$ python3 -q
>>> import numpy as np
>>> from numpy import linalg as LA
>>> np.set_printoptions(precision=2, suppress=True, linewidth=200, legacy="1.25")
>>> W0 = np.load("case14.npy")
>>> W0
array([[-0.1, -1.8, -0.3, -0.6],
       [ 1.2,  0.7, -0.3, -1.2],
       [-3. ,  2. ,  0. ,  5. ],
       [-1.4,  1.3, -0.6, -2.2],
       [-0.1, -1.6,  0. , -0.6],
       [-0.9,  0. , -1.5, -0.6],
       [-1.3, -2.3, -1.3, -1.1],
       [ 1.1,  0. , -0.3, -1.1],
       [ 0.1,  0. , -0.9, -1.3],
       [ 0.4, -1.8,  1.9,  2.3],
       [ 0.7, -0.4,  0.7,  0.2],
       [ 0.8,  0.3,  1. ,  1.2],
       [ 0.5,  1. ,  0.4,  0.2],
       [ 1.3,  0.4, -1.1,  1.3],
       [ 0. , -0.6,  0.5,  0.1],
       [-1. ,  1.2,  0.8, -0.8],
       [ 0.2,  1.2, -1.9,  1.2],
       [ 1.5, -0.1,  1.4, -0.5],
       [ 0.7,  0.4, -1.2, -2.1],
       [-1.2,  0. , -0.1, -1.2]])
>>> Q, Rm = LA.qr(W0)
>>> Q.shape, Rm.shape
((20, 4), (4, 4))
>>> np.allclose(Rm.T @ Rm, W0.T @ W0)
True
>>> Rm
array([[ 4.96, -0.85,  0.84, -1.72],
       [ 0.  , -4.96,  0.49, -1.19],
       [ 0.  ,  0.  , -4.34, -2.57],
       [ 0.  ,  0.  ,  0.  ,  6.49]])
>>> P = W0 @ LA.solve(W0.T @ W0, W0.T)
>>> np.trace(P)
4.0
>>> np.allclose(P @ P, P)
True
>>> F = np.load("run8.npy")
>>> F
array([[ 1.71, -2.46, -0.1 ],
       [-1.99,  0.06,  2.24],
       [-0.15,  2.82, -1.01],
       [ 1.48, -2.6 , -0.22],
       [-0.05,  1.53,  2.58],
       [-0.32, -1.31,  2.68],
       [ 2.5 , -0.56,  1.56],
       [ 0.63,  2.63, -1.3 ],
       [-2.89,  0.01, -0.8 ],
       [ 1.66, -1.  , -2.29],
       [-0.74, -0.76,  2.81],
       [ 2.47,  0.91, -1.44],
       [ 1.85, -2.36,  0.02]])
>>> B = np.c_[F[:, :1] @ np.array([[-2]]), np.array([2, 1, -2, 2, 2, -2, -1, 1, 1, -1, 0, 1, 2])]
>>> B
array([[-3.42,  2.  ],
       [ 3.98,  1.  ],
       [ 0.3 , -2.  ],
       [-2.96,  2.  ],
       [ 0.1 ,  2.  ],
       [ 0.64, -2.  ],
       [-5.  , -1.  ],
       [-1.26,  1.  ],
       [ 5.78,  1.  ],
       [-3.32, -1.  ],
       [ 1.48,  0.  ],
       [-4.94,  1.  ],
       [-3.7 ,  2.  ]])
>>> np.round(LA.lstsq(F, B[:, 0])[0], 2) + 0
array([-2.,  0.,  0.])
>>> vec = np.array([3, 3])
>>> np.einsum("ij,j->i", B, vec)
array([ -4.26,  14.94,  -5.1 ,  -2.88,   6.3 ,  -4.08, -18.  ,  -0.78,  20.34, -12.96,   4.44, -11.82,  -5.1 ])
>>> B @ np.eye(2)[0]
array([-3.42,  3.98,  0.3 , -2.96,  0.1 ,  0.64, -5.  , -1.26,  5.78, -3.32,  1.48, -4.94, -3.7 ])
>>> np.sign((B @ vec).round(6))
array([-1.,  1., -1., -1.,  1., -1., -1., -1.,  1., -1.,  1., -1., -1.])
>>> LA.norm(B @ vec) <= LA.norm(B, 2) * LA.norm(vec) + 1e-9
True
>>> (B @ vec).argmax()
8
>>> B @ np.ones(2)
array([-1.42,  4.98, -1.7 , -0.96,  2.1 , -1.36, -6.  , -0.26,  6.78, -4.32,  1.48, -3.94, -1.7 ])
>>> (B * vec).sum(axis=1)
array([ -4.26,  14.94,  -5.1 ,  -2.88,   6.3 ,  -4.08, -18.  ,  -0.78,  20.34, -12.96,   4.44, -11.82,  -5.1 ])
>>> P = F @ LA.solve(F.T @ F, F.T)
>>> LA.matrix_rank(np.eye(13) - P)
10
>>> np.diag(P)
array([0.18, 0.19, 0.21, 0.19, 0.32, 0.2 , 0.32, 0.23, 0.34, 0.19, 0.2 , 0.24, 0.18])
>>> round(np.trace(P), 2)
3.0
>>> P @ F[:, 0]
array([ 1.71, -1.99, -0.15,  1.48, -0.05, -0.32,  2.5 ,  0.63, -2.89,  1.66, -0.74,  2.47,  1.85])
>>> np.allclose(P @ P, P)
True
>>> theta = np.radians(45)
>>> Rm = np.eye(3)
>>> Rm[0, 0] = Rm[1, 1] = np.cos(theta)
>>> Rm[0, 1], Rm[1, 0] = -np.sin(theta), np.sin(theta)
>>> Rm
array([[ 0.71, -0.71,  0.  ],
       [ 0.71,  0.71,  0.  ],
       [ 0.  ,  0.  ,  1.  ]])
>>> B = F @ Rm.T
>>> np.abs(B - F).max(axis=0)
array([2.04, 2.05, 0.  ])
>>> np.allclose(F @ F.T, B @ B.T)
True
>>> LA.svd(F, compute_uv=False), LA.svd(B, compute_uv=False)
(array([7.09, 6.84, 4.47]), array([7.09, 6.84, 4.47]))
>>> arr = np.array([[0, 0, 2], [0, 0, 0], [-2, 0, 0]])
>>> arr
array([[ 0,  0,  2],
       [ 0,  0,  0],
       [-2,  0,  0]])
>>> theta = np.radians(30)
>>> Rm = np.eye(3)
>>> Rm[0, 0] = Rm[2, 2] = np.cos(theta)
>>> Rm[0, 2], Rm[2, 0] = -np.sin(theta), np.sin(theta)
>>> Rm
array([[ 0.87,  0.  , -0.5 ],
       [ 0.  ,  1.  ,  0.  ],
       [ 0.5 ,  0.  ,  0.87]])
>>> B = arr @ Rm.T
>>> np.allclose(LA.norm(arr, axis=1), LA.norm(B, axis=1))
True
>>> np.abs(B - arr).max(axis=0)
array([1., 0., 1.])
>>> vec = np.array([3, 3, 5])
>>> vec @ arr @ vec
0
>>> LA.svd(arr, compute_uv=False)
array([2., 2., 0.])
>>> Q = LA.solve(np.eye(3) - arr, np.eye(3) + arr)
>>> round(float(LA.det(Q)), 2)
1.0
>>> Xc = F - F.mean(axis=0)
>>> evecs = LA.svd(Xc)[2][:2]
>>> B = Xc - Xc @ evecs.T @ evecs
>>> np.round(LA.norm(B) / LA.norm(Xc), 2)
0.4
>>> vec = np.array([3, 0, 0, 1])
>>> h1 = np.maximum(W0 @ vec, 0)
>>> W0 * (h1 > 1e-9)[:, None]
array([[-0. , -0. , -0. , -0. ],
       [ 1.2,  0.7, -0.3, -1.2],
       [-0. ,  0. ,  0. ,  0. ],
       [-0. ,  0. , -0. , -0. ],
       [-0. , -0. ,  0. , -0. ],
       [-0. ,  0. , -0. , -0. ],
       [-0. , -0. , -0. , -0. ],
       [ 1.1,  0. , -0.3, -1.1],
       [ 0. ,  0. , -0. , -0. ],
       [ 0.4, -1.8,  1.9,  2.3],
       [ 0.7, -0.4,  0.7,  0.2],
       [ 0.8,  0.3,  1. ,  1.2],
       [ 0.5,  1. ,  0.4,  0.2],
       [ 1.3,  0.4, -1.1,  1.3],
       [ 0. , -0.6,  0.5,  0.1],
       [-0. ,  0. ,  0. , -0. ],
       [ 0.2,  1.2, -1.9,  1.2],
       [ 1.5, -0.1,  1.4, -0.5],
       [ 0. ,  0. , -0. , -0. ],
       [-0. ,  0. , -0. , -0. ]])
>>> np.flatnonzero(h1 > 1e-9)
array([ 1,  7,  9, 10, 11, 12, 13, 14, 16, 17])
>>> np.round(np.maximum(W0 @ vec, 0) - np.maximum(-W0 @ vec, 0), 2) + 0
array([-0.9,  2.4, -4. , -6.4, -0.9, -3.3, -5. ,  2.2, -1. ,  3.5,  2.3,  3.6,  1.7,  5.2,  0.1, -3.8,  1.8,  4. ,  0. , -4.8])
>>> np.maximum(W0 @ (3 * vec), 0)
array([ 0. ,  7.2,  0. ,  0. ,  0. ,  0. ,  0. ,  6.6,  0. , 10.5,  6.9, 10.8,  5.1, 15.6,  0.3,  0. ,  5.4, 12. ,  0. ,  0. ])
>>> np.round(np.tanh(W0 @ vec), 2) + 0
array([-0.72,  0.98, -1.  , -1.  , -0.72, -1.  , -1.  ,  0.98, -0.76,  1.  ,  0.98,  1.  ,  0.94,  1.  ,  0.1 , -1.  ,  0.95,  1.  ,  0.  , -1.  ])
>>> np.sort(LA.eigvals(arr).real)
array([0., 0., 0.])
>>> (LA.matrix_power((arr != 0) + (arr.T != 0) + np.eye(3), 3) > 0).astype(int)
array([[1, 0, 1],
       [0, 1, 0],
       [1, 0, 1]])
>>> round(float(LA.det(arr)), 2)
0.0
>>> J = np.array([[-3, -3, 2, 3], [0, -2, -1, 3], [2, -1, 0, -2], [2, 0, 3, -2]])
>>> J
array([[-3, -3,  2,  3],
       [ 0, -2, -1,  3],
       [ 2, -1,  0, -2],
       [ 2,  0,  3, -2]])
>>> B = np.array([[0, -2], [-1, 0]])
>>> basis = np.kron(B, J)
>>> np.round(LA.norm(basis, 2), 2), np.round(LA.norm(B, 2) * LA.norm(J, 2), 2)
(13.54, 13.54)
>>> Q = J.astype(float).copy()
>>> for j in range(4):
...     Q[:, j] -= Q[:, :j] @ (Q[:, :j].T @ Q[:, j])
...     Q[:, j] /= LA.norm(Q[:, j])
... 
>>> Q
array([[-0.73, -0.53,  0.39, -0.21],
       [ 0.  , -0.6 , -0.49,  0.64],
       [ 0.49, -0.55, -0.19, -0.66],
       [ 0.49, -0.25,  0.76,  0.35]])
>>> np.round(Q.T @ Q, 2) + 0
array([[1., 0., 0., 0.],
       [0., 1., 0., 0.],
       [0., 0., 1., 0.],
       [0., 0., 0., 1.]])
>>> rng = np.random.default_rng(827154)
>>> B = arr + rng.integers(-2, 3, (3, 2)) @ rng.integers(-2, 3, (2, 3))
>>> B
array([[ 0,  0,  2],
       [-2,  8,  6],
       [ 3, -2, -3]])
>>> B - arr
array([[ 0,  0,  0],
       [-2,  8,  6],
       [ 5, -2, -3]])
>>> np.unravel_index(np.abs(J).argmax(), J.shape)
(0, 0)
>>> np.abs(J).max()
3
>>> np.count_nonzero(J)
13
>>> LA.matrix_rank(J)
4
>>> J.sum(axis=1)
array([-1,  0, -1,  3])
>>> J.sum(axis=0)
array([ 1, -6,  4,  2])
>>> J.mean(axis=0)
array([ 0.25, -1.5 ,  1.  ,  0.5 ])
>>> LA.svd(J, compute_uv=False)
array([6.77, 4.05, 2.68, 1.26])
>>> round(float(LA.norm(J)), 2)
8.43
>>> J.shape
(4, 4)
>>> M = np.array([[1, -3, 9, -27], [1, -2, 4, -8], [1, -1, 1, -1], [1, 0, 0, 0]])
>>> # row 0 dominates
>>> np.einsum("ii->", M)
0
>>> LA.eigvals(M)
array([ 0.24+4.65j,  0.24-4.65j, -0.24+0.71j, -0.24-0.71j])
>>> round(np.log10(LA.cond(M)))
2
>>> round(LA.norm(M, 2) / LA.norm(M), 2)
1.0
>>> LA.matrix_rank(M, rtol=0.1)
1
>>> B = M / LA.norm(M, axis=1, keepdims=True)
>>> cov = B @ B.T
>>> np.round(np.degrees(np.arccos(np.clip(cov[2, 3], -1, 1))), 2)
60.0
>>> np.argwhere(np.triu(np.abs(cov) > 0.95, 1))
array([[0, 1]])
>>> LA.norm(B, axis=1)
array([1., 1., 1., 1.])
>>> (np.abs(cov) > 0.9).astype(int)
array([[1, 1, 0, 0],
       [1, 1, 0, 0],
       [0, 0, 1, 0],
       [0, 0, 0, 1]])
>>> cov[2]
array([0.7 , 0.81, 1.  , 0.5 ])
>>> cov
array([[1.  , 0.98, 0.7 , 0.03],
       [0.98, 1.  , 0.81, 0.11],
       [0.7 , 0.81, 1.  , 0.5 ],
       [0.03, 0.11, 0.5 , 1.  ]])
>>> arr @ LA.pinv(arr) @ arr
array([[ 0.,  0.,  2.],
       [ 0.,  0.,  0.],
       [-2.,  0.,  0.]])
>>> round(float(np.trace(LA.pinv(arr) @ arr)), 2)
2.0
>>> u, v = M[3], M[0]
>>> u @ u
1
>>> u @ v
1
>>> pr = (u @ v) / (u @ u) * u
>>> pr
array([1., 0., 0., 0.])
>>> (v - pr) @ u
0.0
>>> np.round(LA.norm(u + v) ** 2 + LA.norm(u - v) ** 2, 2)
1642.0
>>> np.outer(u, v)
array([[  1,  -3,   9, -27],
       [  0,   0,   0,   0],
       [  0,   0,   0,   0],
       [  0,   0,   0,   0]])
>>> A = np.load("layer12.npy")
>>> A
array([[3., 0., 0.],
       [0., 5., 1.],
       [0., 2., 3.]])
>>> u, v = A[0], A[2]
>>> u @ v
0.0
>>> u @ u
9.0
>>> pr = (u @ v) / (u @ u) * u
>>> np.outer(u, v)
array([[0., 6., 9.],
       [0., 0., 0.],
       [0., 0., 0.]])
>>> LA.matrix_rank(np.outer(u, v))
1
>>> pr
array([0., 0., 0.])
>>> (v - pr) @ u
0.0
>>> (LA.matrix_power((A != 0) + (A.T != 0) + np.eye(3), 3) > 0).astype(int)
array([[1, 0, 0],
       [0, 1, 1],
       [0, 1, 1]])
>>> (A != 0).astype(int)
array([[1, 0, 0],
       [0, 1, 1],
       [0, 1, 1]])
>>> round(LA.det(A), 2)
39.0
>>> B = A / LA.norm(A, axis=1, keepdims=True)
>>> cov = B @ B.T
>>> np.argwhere(np.triu(np.abs(cov) > 0.95, 1))
array([], shape=(0, 2), dtype=int64)
>>> cov
array([[1.  , 0.  , 0.  ],
       [0.  , 1.  , 0.71],
       [0.  , 0.71, 1.  ]])
>>> (cov - 2 * np.eye(3)).round(6).argmax(axis=1)
array([1, 2, 1])
>>> (np.abs(cov) > 0.9).astype(int)
array([[1, 0, 0],
       [0, 1, 0],
       [0, 0, 1]])
>>> np.degrees(np.arccos(np.clip(cov[2, 1], -1, 1)))
45.0
>>> LA.norm(B, axis=1)
array([1., 1., 1.])
